>>> import numpy as np
>>> import numpy.linalg as la
>>> np.set_printoptions(precision=2, suppress=True, linewidth=160)
>>> M2 = np.array([[1, -2, 2, 1, 0, 0, 1, 1]])
>>> A = M2.T @ M2
>>> A
array([[ 1, -2,  2,  1,  0,  0,  1,  1],
       [-2,  4, -4, -2,  0,  0, -2, -2],
       [ 2, -4,  4,  2,  0,  0,  2,  2],
       [ 1, -2,  2,  1,  0,  0,  1,  1],
       [ 0,  0,  0,  0,  0,  0,  0,  0],
       [ 0,  0,  0,  0,  0,  0,  0,  0],
       [ 1, -2,  2,  1,  0,  0,  1,  1],
       [ 1, -2,  2,  1,  0,  0,  1,  1]])
>>> ev, evecs = la.eigh(A)
>>> x0 = np.array([1, 1, 2, 2, 1, 0, 2, 0])
>>> x0 @ A @ x0
np.int64(49)
>>> np.abs(A).sum(axis=1).max(), np.abs(ev).max()
(np.int64(16), np.float64(12.0))
>>> round(x0 @ A @ x0 / (x0 @ x0), 2), round(float(ev[0]), 2), ev[-1]
(np.float64(3.27), -0.0, np.float64(12.0))
>>> F = np.loadtxt("sample13.csv", delimiter=",")
>>> F
array([[  7.,  10.,  -5.,  -5.],
       [-10., -11.,   3.,  13.],
       [-10.,  -6.,  -2.,  13.],
       [  0.,   0.,   0.,   5.]])
>>> np.kron(np.eye(2, dtype=int), F)
array([[  7.,  10.,  -5.,  -5.,   0.,   0.,  -0.,  -0.],
       [-10., -11.,   3.,  13.,  -0.,  -0.,   0.,   0.],
       [-10.,  -6.,  -2.,  13.,  -0.,  -0.,  -0.,   0.],
       [  0.,   0.,   0.,   5.,   0.,   0.,   0.,   0.],
       [  0.,   0.,  -0.,  -0.,   7.,  10.,  -5.,  -5.],
       [ -0.,  -0.,   0.,   0., -10., -11.,   3.,  13.],
       [ -0.,  -0.,  -0.,   0., -10.,  -6.,  -2.,  13.],
       [  0.,   0.,   0.,   0.,   0.,   0.,   0.,   5.]])
>>> round(float(la.eigvals(F).sum().real), 2)
-1.0
>>> round(float(la.det(F.T)), 2)
150.0
>>> np.einsum("ii->", F)
np.float64(-1.0)
>>> np.einsum("ij,ji->", F, F)
np.float64(63.0)
>>> np.poly(F)
array([  1.,   1., -31., -25., 150.])
>>> round(float(la.det(F[::-1])), 2)
150.0
>>> M2 = F / la.norm(F, axis=1, keepdims=True)
>>> cov = M2 @ M2.T
>>> round(float(np.degrees(np.arccos(np.clip(cov[2, 0], -1, 1)))), 2)
138.25
>>> la.norm(M2, axis=1)
array([1., 1., 1., 1.])
>>> round(float(la.norm(F, 2) / la.norm(F)), 2)
0.96
>>> la.matrix_rank(F, rtol=0.1)
np.int64(3)
>>> np.argsort(-la.norm(F, axis=0).round(6), kind="stable")[:3]
array([3, 1, 0])
>>> round(np.log10(la.cond(F)))
2
>>> [round(float(x), 2) for x in la.svd(F, compute_uv=False)[:3]]
[29.21, 8.31, 3.09]
>>> hat = np.triu(np.array([[0, -3, -2, 1], [2, -2, 2, -2], [2, 0, -3, 1], [2, 0, -3, 3]]), 1) + np.eye(4)
>>> M2 = hat @ F @ la.inv(hat)
>>> hat @ F - F @ hat
array([[ 50.,  66., -11., -42.],
       [-20., -42.,  -2.,   1.],
       [  0., -30.,  -8.,   5.],
       [  0.,   0.,   0.,   0.]])
>>> np.poly(M2)
array([  1.,   1., -31., -25., 150.])
>>> la.matrix_rank(M2)
np.int64(4)
>>> J = np.load("test14.npy")
>>> J
array([[-0.43,  0.51,  0.73],
       [-0.48,  0.81,  0.79],
       [-1.64,  3.3 ,  3.14],
       [-0.62,  1.32,  1.33],
       [-1.04,  2.21,  2.11],
       [ 0.82, -1.38, -1.44],
       [-1.46,  2.88,  2.89],
       [ 1.52, -2.96, -3.  ],
       [ 1.7 , -3.27, -3.19],
       [-0.63,  1.19,  1.2 ],
       [ 0.48, -1.15, -1.18],
       [ 1.4 , -2.8 , -2.79]])
>>> w1 = np.array([[-2, -5], [6, -9], [-9, 1]])
>>> coef = np.array([1, -1])
>>> H = np.maximum(J @ w1 + coef, 0)
>>> (H > 0).astype(int)
array([[0, 0],
       [0, 0],
       [0, 0],
       [0, 0],
       [0, 0],
       [1, 1],
       [0, 0],
       [1, 1],
       [1, 1],
       [0, 0],
       [1, 1],
       [1, 1]])
>>> H
array([[ 0.  ,  0.  ],
       [ 0.  ,  0.  ],
       [ 0.  ,  0.  ],
       [ 0.  ,  0.  ],
       [ 0.  ,  0.  ],
       [ 4.04,  5.88],
       [ 0.  ,  0.  ],
       [ 7.2 , 15.04],
       [ 6.69, 16.74],
       [ 0.  ,  0.  ],
       [ 3.76,  5.77],
       [ 6.51, 14.41]])
>>> C = np.array([[0, 3, 0], [-2, -1, 2]])
>>> (H @ C).round(6).argmax(axis=1)
array([0, 0, 0, 0, 0, 2, 0, 2, 2, 0, 2, 2])
